$ ipython --no-banner

In [1]: import numpy as np

In [2]: np.set_printoptions(precision=3, suppress=True, linewidth=160)

In [3]: F = np.load("layer1.npy")

In [4]: F
Out[4]: 
array([[ 0.133, -0.238,  0.172, -0.17 ,  0.019],
       [-0.238,  0.877, -0.073, -0.066,  0.204],
       [ 0.172, -0.073,  0.714, -0.006,  0.411],
       [-0.17 , -0.066, -0.006,  0.96 ,  0.07 ],
       [ 0.019,  0.204,  0.411,  0.07 ,  0.316]])

In [5]: # symmetric, so the eigenvalues are real

In [6]: t3 = np.stack([F, 4 * F, F[::-1]])

In [7]: np.linalg.norm(t3, axis=(1, 2))
Out[7]: array([1.732, 6.928, 1.732])

In [8]: np.linalg.matrix_rank(t3)
Out[8]: array([3, 3, 3])

In [9]: np.round(np.linalg.det(t3), 3) + 0
Out[9]: array([0., 0., 0.])

In [10]: U, sigma, Vh = np.linalg.svd(F)

In [11]: sigma.round(3) + 0
Out[11]: array([1., 1., 1., 0., 0.])

In [12]: B = U[:, :3] @ np.diag(sigma[:3]) @ Vh[:3]

In [13]: np.round(np.linalg.norm(F - B, 2), 3), round(float(sigma[3]), 3)
Out[13]: (np.float64(0.0), 0.0)

In [14]: round(float(np.abs(F - B).max()), 3)
Out[14]: 0.0

In [15]: x0 = np.array([1, 2, 2, 2, 3])

In [16]: a = np.maximum(F @ x0, 0)

In [17]: F.T @ a
Out[17]: array([-0.243,  1.783,  2.723,  1.769,  2.341])

In [18]: np.tanh(F @ x0)
Out[18]: array([-0.273,  0.952,  0.991,  0.948,  0.981])

In [19]: np.maximum(F @ (3 * x0), 0)
Out[19]: array([0.   , 5.548, 8.024, 5.448, 7.008])

In [20]: F * (a > 1e-9)[:, None]
Out[20]: 
array([[ 0.   , -0.   ,  0.   , -0.   ,  0.   ],
       [-0.238,  0.877, -0.073, -0.066,  0.204],
       [ 0.172, -0.073,  0.714, -0.006,  0.411],
       [-0.17 , -0.066, -0.006,  0.96 ,  0.07 ],
       [ 0.019,  0.204,  0.411,  0.07 ,  0.316]])

In [21]: data = np.load("block14.npy")

In [22]: data
Out[22]: 
array([[-0.894,  0.298,  0.333],
       [-0.447, -0.596, -0.667],
       [ 0.   , -0.745,  0.667]])

In [23]: # keeps lengths

In [24]: round(float(np.linalg.norm(data[0], 1)), 3), round(float(np.linalg.norm(data[0], np.inf)), 3)
Out[24]: (1.526, 0.894)

In [25]: round(np.linalg.norm(data, 1), 3), np.round(np.linalg.norm(data, np.inf), 3)
Out[25]: (np.float64(1.667), np.float64(1.71))

In [26]: np.round(np.linalg.norm(data, 2), 3)
Out[26]: np.float64(1.0)

In [27]: np.linalg.norm(data, axis=0)
Out[27]: array([1., 1., 1.])

In [28]: np.linalg.norm(data, axis=1)
Out[28]: array([1., 1., 1.])

In [29]: round(float(np.linalg.norm(data) ** 2 / np.linalg.norm(data, 2) ** 2), 3)
Out[29]: 3.0

In [30]: np.round(np.linalg.norm(data[0] - data[2]), 3)
Out[30]: np.float64(1.414)

In [31]: vals, evecs = np.linalg.eigh(F)

In [32]: x0 = np.array([2, -3, 0, 2, 3])

In [33]: round(float(x0 @ F @ x0), 3)
Out[33]: 14.794

In [34]: np.round(np.abs(F).sum(axis=1).max(), 3), np.round(np.abs(vals).max(), 3)
Out[34]: (np.float64(1.458), np.float64(1.0))

In [35]: np.round(np.linalg.eigvalsh(F[1:, 1:]), 3) + 0
Out[35]: array([0.   , 0.867, 1.   , 1.   ])

In [36]: evecs * np.maximum(vals, 0) @ evecs.T
Out[36]: 
array([[ 0.133, -0.238,  0.172, -0.17 ,  0.019],
       [-0.238,  0.877, -0.073, -0.066,  0.204],
       [ 0.172, -0.073,  0.714, -0.006,  0.411],
       [-0.17 , -0.066, -0.006,  0.96 ,  0.07 ],
       [ 0.019,  0.204,  0.411,  0.07 ,  0.316]])

In [37]: round(float(x0 @ F @ x0 / (x0 @ x0)), 3), round(float(vals[0]), 3), np.round(vals[-1], 3)
Out[37]: (0.569, 0.0, np.float64(1.0))
